$ python3 -q
>>> import numpy as np
>>> import numpy.linalg as la
>>> np.set_printoptions(suppress=True, linewidth=200)
>>> M = np.array([[0, 0, 1, 0, 1, 0, 1],
...     [0, 0, 0, 1, 0, 0, 0],
...     [1, 0, 0, 0, 1, 1, 1],
...     [0, 1, 0, 0, 0, 0, 0],
...     [1, 0, 1, 0, 0, 1, 1],
...     [0, 0, 1, 0, 1, 0, 0],
...     [1, 0, 1, 0, 1, 0, 0]])
>>> w, evecs = la.eigh(M)
>>> np.round(evecs.T @ evecs, 3) + 0
array([[1., 0., 0., 0., 0., 0., 0.],
       [0., 1., 0., 0., 0., 0., 0.],
       [0., 0., 1., 0., 0., 0., 0.],
       [0., 0., 0., 1., 0., 0., 0.],
       [0., 0., 0., 0., 1., 0., 0.],
       [0., 0., 0., 0., 0., 1., 0.],
       [0., 0., 0., 0., 0., 0., 1.]])
>>> np.round(la.eigvalsh(M + 4 * np.eye(7)), 3)
array([2.319, 3.   , 3.   , 3.   , 4.358, 5.   , 7.323])
>>> np.round(la.svd(M, compute_uv=False), 3)
array([3.323, 1.681, 1.   , 1.   , 1.   , 1.   , 0.358])
>>> np.round(evecs.T @ M @ evecs, 3) + 0
array([[-1.681,  0.   ,  0.   ,  0.   ,  0.   ,  0.   ,  0.   ],
       [ 0.   , -1.   ,  0.   ,  0.   ,  0.   ,  0.   ,  0.   ],
       [ 0.   ,  0.   , -1.   ,  0.   ,  0.   ,  0.   ,  0.   ],
       [ 0.   ,  0.   ,  0.   , -1.   ,  0.   ,  0.   ,  0.   ],
       [ 0.   ,  0.   ,  0.   ,  0.   ,  0.358,  0.   ,  0.   ],
       [ 0.   ,  0.   ,  0.   ,  0.   ,  0.   ,  1.   ,  0.   ],
       [ 0.   ,  0.   ,  0.   ,  0.   ,  0.   ,  0.   ,  3.323]])
>>> np.round(la.eigvalsh(M @ M), 3)
array([ 0.128,  1.   ,  1.   ,  1.   ,  1.   ,  2.827, 11.045])
>>> w.round(3)
array([-1.681, -1.   , -1.   , -1.   ,  0.358,  1.   ,  3.323])
>>> (w > 1e-8).sum(), (w < -1e-8).sum()
(np.int64(3), np.int64(4))
